% python3 -q
>>> import numpy as np
>>> np.set_printoptions(suppress=True, linewidth=120)
>>> def rnd(a):
...     return np.round(a, 2) + 0
... 
>>> E = np.load("m.npy")
>>> E
array([[ 0.09, -4.66,  0.63,  0.  ,  0.01],
       [-0.12,  2.11, -0.11,  0.  ,  0.03],
       [ 0.07, -3.75,  0.66, -0.01,  0.01],
       [-0.12,  2.05, -0.17,  0.  , -0.01],
       [-0.02,  0.52,  0.18,  0.  , -0.01],
       [ 0.  ,  3.37,  1.49,  0.  ,  0.02],
       [ 0.02,  1.93,  0.02,  0.  , -0.01],
       [-0.04, -3.2 ,  0.01,  0.  , -0.01],
       [ 0.06, -0.98,  0.07,  0.  , -0.02],
       [ 0.12,  0.52, -0.15,  0.01,  0.01],
       [ 0.04, -2.12, -0.17,  0.  ,  0.04],
       [-0.1 ,  1.18,  0.02,  0.01,  0.  ],
       [-0.09,  0.85,  0.14,  0.  , -0.06],
       [-0.02,  1.66, -0.61, -0.01,  0.02]])
>>> cov = E.T @ E
>>> rnd(cov)
array([[ 0.08, -1.33,  0.11,  0.  ,  0.01],
       [-1.33, 80.62, -1.53,  0.04, -0.04],
       [ 0.11, -1.53,  3.57,  0.  ,  0.01],
       [ 0.  ,  0.04,  0.  ,  0.  ,  0.  ],
       [ 0.01, -0.04,  0.01,  0.  ,  0.01]])
>>> W = np.array([[-3, 3, 0, 2],
...     [0, 1, 2, -3],
...     [-3, -2, -1, 3],
...     [2, 0, 3, -3],
...     [0, 2, 3, 2]])
>>> coef = np.array([1, 0, 0, 3])
>>> act = np.maximum(E @ W + coef, 0)
>>> np.linalg.matrix_rank(act)
np.int64(4)
>>> (act > 0).astype(int)
array([[0, 0, 0, 1],
       [1, 1, 1, 0],
       [0, 0, 0, 1],
       [1, 1, 1, 0],
       [1, 1, 1, 1],
       [0, 1, 1, 0],
       [1, 1, 1, 0],
       [1, 0, 0, 1],
       [1, 0, 0, 1],
       [1, 1, 1, 1],
       [1, 0, 0, 1],
       [1, 1, 1, 0],
       [1, 1, 1, 1],
       [1, 1, 1, 0]])
>>> W2 = np.array([[5, 0, 4], [3, 5, 0], [0, 3, 5], [1, 3, 0]])
>>> (act @ W2).round(6).argmax(axis=1)
array([1, 2, 1, 2, 1, 2, 2, 1, 1, 1, 1, 2, 2, 2])
>>> out = E / np.sqrt((E ** 2).mean(axis=1, keepdims=True))
>>> np.linalg.matrix_rank(E - E.mean(axis=1, keepdims=True))
np.int64(4)
>>> np.linalg.matrix_rank(out) == np.linalg.matrix_rank(E)
np.True_
>>> rnd(np.linalg.norm(out, axis=1))
array([2.24, 2.24, 2.24, 2.24, 2.24, 2.24, 2.24, 2.24, 2.24, 2.24, 2.24, 2.24, 2.24, 2.24])
>>> Xc = E - E.mean(axis=0)
>>> U, sigma, Vt = np.linalg.svd(Xc, full_matrices=False)
>>> np.linalg.matrix_rank(Xc)
np.int64(5)
>>> rnd((sigma ** 2).sum() ** 2 / (sigma ** 4).sum())
np.float64(1.08)
>>> (np.sign(U[:, 0]) == np.sign(U[0, 0])).astype(int)
array([1, 0, 1, 0, 0, 0, 0, 1, 1, 0, 1, 0, 0, 0])
>>> rnd(Xc.mean(axis=0))
array([0., 0., 0., 0., 0.])
>>> np.searchsorted(np.cumsum(sigma ** 2) / (sigma ** 2).sum(), 0.9) + 1
np.int64(1)
>>> rnd(np.abs(Vt[-1]))
array([0.01, 0.  , 0.  , 1.  , 0.03])
>>> cov = np.cov(E, rowvar=False)
>>> rnd(cov)
array([[ 0.01, -0.1 ,  0.01,  0.  ,  0.  ],
       [-0.1 ,  6.2 , -0.11,  0.  ,  0.  ],
       [ 0.01, -0.11,  0.25,  0.  ,  0.  ],
       [ 0.  ,  0.  ,  0.  ,  0.  ,  0.  ],
       [ 0.  ,  0.  ,  0.  ,  0.  ,  0.  ]])
>>> cov.shape
(5, 5)
>>> rnd(E.std(axis=0))
array([0.08, 2.4 , 0.48, 0.01, 0.02])
>>> rnd(np.corrcoef(E[:, 3], E[:, 1])[0, 1])
np.float64(0.21)
>>> m1 = np.load("sample1.npy")
>>> m1
array([[ 2., -1.,  3.,  0., -3.,  0., -4., -2.,  5.,  4.],
       [-3.,  1.,  2.,  2.,  4.,  3., -2.,  3.,  3., -4.],
       [ 0.,  0.,  0., -3.,  3., -1.,  1.,  0., -3.,  2.],
       [ 0.,  0., -2.,  1., -3.,  3.,  0., -3.,  1.,  0.],
       [ 0.,  0., -2.,  3., -3.,  0.,  1.,  3., -1.,  2.],
       [ 0.,  0., -2.,  3.,  2., -1.,  1., -3., -3.,  3.],
       [ 0.,  0., -2.,  0., -1.,  3.,  3., -1., -1.,  2.],
       [ 0.,  0.,  0., -3., -3., -3., -1.,  2.,  0., -2.],
       [ 0.,  0.,  3., -2., -3.,  3., -1., -1., -2., -1.],
       [ 0.,  0.,  1.,  3.,  3.,  2.,  3.,  3.,  2., -3.]])
>>> def softmax(z):
...     e = np.exp(z - z.max(axis=-1, keepdims=True))
...     return e / e.sum(axis=-1, keepdims=True)
... 
>>> rnd(softmax(m1[2] + -3))
array([0.03, 0.03, 0.03, 0.  , 0.58, 0.01, 0.08, 0.03, 0.  , 0.21])
>>> scores = m1 @ m1.T / np.sqrt(10)
>>> softmax(scores).round(6).argmax(axis=1)
array([0, 1, 2, 3, 4, 5, 6, 7, 8, 9])
>>> rnd(softmax(scores)[2] @ m1)
array([ 0.  ,  0.  , -0.01, -2.98,  3.  , -1.  ,  1.  , -0.01, -3.  ,  2.  ])
>>> rnd(softmax(scores + np.triu(np.full(scores.shape, -np.inf), 1)))
array([[1.  , 0.  , 0.  , 0.  , 0.  , 0.  , 0.  , 0.  , 0.  , 0.  ],
       [0.  , 1.  , 0.  , 0.  , 0.  , 0.  , 0.  , 0.  , 0.  , 0.  ],
       [0.  , 0.  , 1.  , 0.  , 0.  , 0.  , 0.  , 0.  , 0.  , 0.  ],
       [0.  , 0.  , 0.  , 1.  , 0.  , 0.  , 0.  , 0.  , 0.  , 0.  ],
       [0.  , 0.  , 0.  , 0.  , 1.  , 0.  , 0.  , 0.  , 0.  , 0.  ],
       [0.  , 0.  , 0.  , 0.  , 0.  , 1.  , 0.  , 0.  , 0.  , 0.  ],
       [0.  , 0.  , 0.  , 0.03, 0.  , 0.01, 0.96, 0.  , 0.  , 0.  ],
       [0.  , 0.  , 0.  , 0.  , 0.  , 0.  , 0.  , 1.  , 0.  , 0.  ],
       [0.  , 0.  , 0.  , 0.  , 0.  , 0.  , 0.  , 0.  , 1.  , 0.  ],
       [0.  , 0.1 , 0.  , 0.  , 0.  , 0.  , 0.  , 0.  , 0.  , 0.9 ]])
